$ python3 -q
>>> import numpy as np
>>> np.set_printoptions(precision=2, suppress=True, linewidth=100, sign=" ")
>>> rnd = lambda a: np.round(a, 2) + 0
>>> A2 = np.array([[-5], [4], [0], [9], [-2], [8], [-6], [-2], [3], [-2], [-8]])
>>> basis = np.array([[2, 2, 1, 3]])
>>> W0 = A2 @ basis
>>> W0
array([[-10, -10,  -5, -15],
       [  8,   8,   4,  12],
       [  0,   0,   0,   0],
       [ 18,  18,   9,  27],
       [ -4,  -4,  -2,  -6],
       [ 16,  16,   8,  24],
       [-12, -12,  -6, -18],
       [ -4,  -4,  -2,  -6],
       [  6,   6,   3,   9],
       [ -4,  -4,  -2,  -6],
       [-16, -16,  -8, -24]])
>>> Xs = W0 - W0.mean(axis=0)
>>> U, s, vt = np.linalg.svd(Xs, full_matrices=False)
>>> np.searchsorted(np.cumsum(s ** 2) / (s ** 2).sum(), 0.9) + 1
np.int64(1)
>>> J = np.load("mat.npy")
>>> rnd(J)
array([[ 0.5 ,  0.  ,  0.  ,  0.  ,  0.5 ,  0.  ,  0.  ],
       [ 0.5 ,  0.5 ,  0.  ,  0.  ,  0.  ,  0.  ,  0.  ],
       [ 0.  ,  0.  ,  0.5 ,  0.  ,  0.  ,  0.5 ,  0.  ],
       [ 0.  ,  0.  ,  0.  ,  0.5 ,  0.  ,  0.  ,  0.5 ],
       [ 0.  ,  0.33,  0.  ,  0.  ,  0.33,  0.  ,  0.33],
       [ 0.  ,  0.25,  0.25,  0.  ,  0.  ,  0.25,  0.25],
       [ 0.2 ,  0.  ,  0.  ,  0.2 ,  0.  ,  0.2 ,  0.4 ]])
>>> vec = np.array([1, 3, 0, 2, 0, 0, 0])
>>> rhs = J @ vec
>>> rnd(rhs)
array([ 0.5 ,  2.  ,  0.  ,  1.  ,  1.  ,  0.75,  0.6 ])
>>> print(rnd(np.linalg.solve(J.T, J[3])))
[ 0.  0.  0.  1.  0.  0.  0.]
>>> print(rnd(np.linalg.solve(J, -3 * rhs)))
[-3. -9.  0. -6.  0.  0.  0.]
>>> data = np.load("data.npy")
>>> data
array([[  5,   5,   3,   4,   2,   2,   0,   3],
       [ 10,   6,   8,   8,   6,   7,   3,   4],
       [ 14,  11,   8,   8,  11,   9,   7,   5],
       [ 18,  15,  12,  11,  12,   9,   9,   7],
       [ 18,  17,  15,  13,  16,   9,  13,  12],
       [ 20,  19,  16,  15,  20,  10,  15,  13],
       [ 24,  24,  19,  18,  25,  15,  15,  14],
       [ 24,  26,  23,  21,  30,  16,  18,  16],
       [ 29,  29,  23,  26,  34,  21,  22,  20],
       [ 34,  32,  25,  26,  34,  23,  27,  24],
       [ 36,  34,  30,  31,  38,  28,  31,  24],
       [ 40,  39,  30,  32,  41,  30,  34,  28],
       [ 44,  40,  31,  37,  44,  30,  39,  32],
       [ 45,  44,  32,  40,  47,  31,  43,  35],
       [ 48,  49,  36,  44,  47,  32,  44,  38],
       [ 49,  53,  36,  47,  49,  33,  49,  43],
       [ 52,  56,  36,  48,  52,  33,  51,  46],
       [ 53,  61,  36,  53,  55,  38,  55,  46],
       [ 55,  62,  38,  53,  58,  40,  57,  51]])
>>> Xs = (data - data.mean(axis=0)) / data.std(axis=0)
>>> rnd(Xs.std(axis=0))
array([ 1.,  1.,  1.,  1.,  1.,  1.,  1.,  1.])
>>> beta = np.linalg.lstsq(np.delete(Xs, 6, axis=1), Xs[:, 6])[0]
>>> np.abs(beta).argmax()
np.int64(6)
>>> rnd(beta)
array([ 0.4 , -0.02, -0.08,  0.25, -0.03,  0.05,  0.43])
>>> M = np.load("sample3.npy")
>>> rnd(M)
array([[ 0.25,  0.  ,  0.  ,  0.25,  0.  ,  0.  ,  0.25,  0.  ,  0.25,  0.  ,  0.  ],
       [ 0.  ,  0.5 ,  0.  ,  0.  ,  0.5 ,  0.  ,  0.  ,  0.  ,  0.  ,  0.  ,  0.  ],
       [ 0.  ,  0.  ,  0.33,  0.  ,  0.  ,  0.33,  0.  ,  0.  ,  0.  ,  0.33,  0.  ],
       [ 0.  ,  0.  ,  0.5 ,  0.5 ,  0.  ,  0.  ,  0.  ,  0.  ,  0.  ,  0.  ,  0.  ],
       [ 0.  ,  0.  ,  0.33,  0.  ,  0.33,  0.33,  0.  ,  0.  ,  0.  ,  0.  ,  0.  ],
       [ 0.25,  0.  ,  0.  ,  0.  ,  0.  ,  0.5 ,  0.  ,  0.25,  0.  ,  0.  ,  0.  ],
       [ 0.  ,  0.  ,  0.33,  0.33,  0.  ,  0.  ,  0.33,  0.  ,  0.  ,  0.  ,  0.  ],
       [ 0.25,  0.  ,  0.  ,  0.25,  0.25,  0.  ,  0.  ,  0.25,  0.  ,  0.  ,  0.  ],
       [ 0.  ,  0.  ,  0.25,  0.  ,  0.  ,  0.  ,  0.25,  0.  ,  0.5 ,  0.  ,  0.  ],
       [ 0.2 ,  0.  ,  0.  ,  0.  ,  0.  ,  0.  ,  0.2 ,  0.  ,  0.2 ,  0.2 ,  0.2 ],
       [ 0.12,  0.12,  0.12,  0.  ,  0.12,  0.12,  0.  ,  0.12,  0.12,  0.  ,  0.12]])
>>> O, r_ = np.linalg.qr(M)
>>> print(rnd(O.T @ O))
[[ 1.  0.  0.  0.  0.  0.  0.  0.  0.  0.  0.]
 [ 0.  1.  0.  0.  0.  0.  0.  0.  0.  0.  0.]
 [ 0.  0.  1.  0.  0.  0.  0.  0.  0.  0.  0.]
 [ 0.  0.  0.  1.  0.  0.  0.  0.  0.  0.  0.]
 [ 0.  0.  0.  0.  1.  0.  0.  0.  0.  0.  0.]
 [ 0.  0.  0.  0.  0.  1.  0.  0.  0.  0.  0.]
 [ 0.  0.  0.  0.  0.  0.  1.  0.  0.  0.  0.]
 [ 0.  0.  0.  0.  0.  0.  0.  1.  0.  0.  0.]
 [ 0.  0.  0.  0.  0.  0.  0.  0.  1.  0.  0.]
 [ 0.  0.  0.  0.  0.  0.  0.  0.  0.  1.  0.]
 [ 0.  0.  0.  0.  0.  0.  0.  0.  0.  0.  1.]]
>>> rnd(np.trace(O @ O.T))
np.float64(11.0)
>>> print(O.shape, r_.shape)
(11, 11) (11, 11)
>>> rnd(np.abs(np.diag(r_)))
array([ 0.49,  0.51,  0.81,  0.48,  0.37,  0.4 ,  0.35,  0.19,  0.27,  0.22,  0.04])
>>> rnd(abs(r_[0, 0])), rnd(np.linalg.norm(M[:, 0]))
(np.float64(0.49), np.float64(0.49))
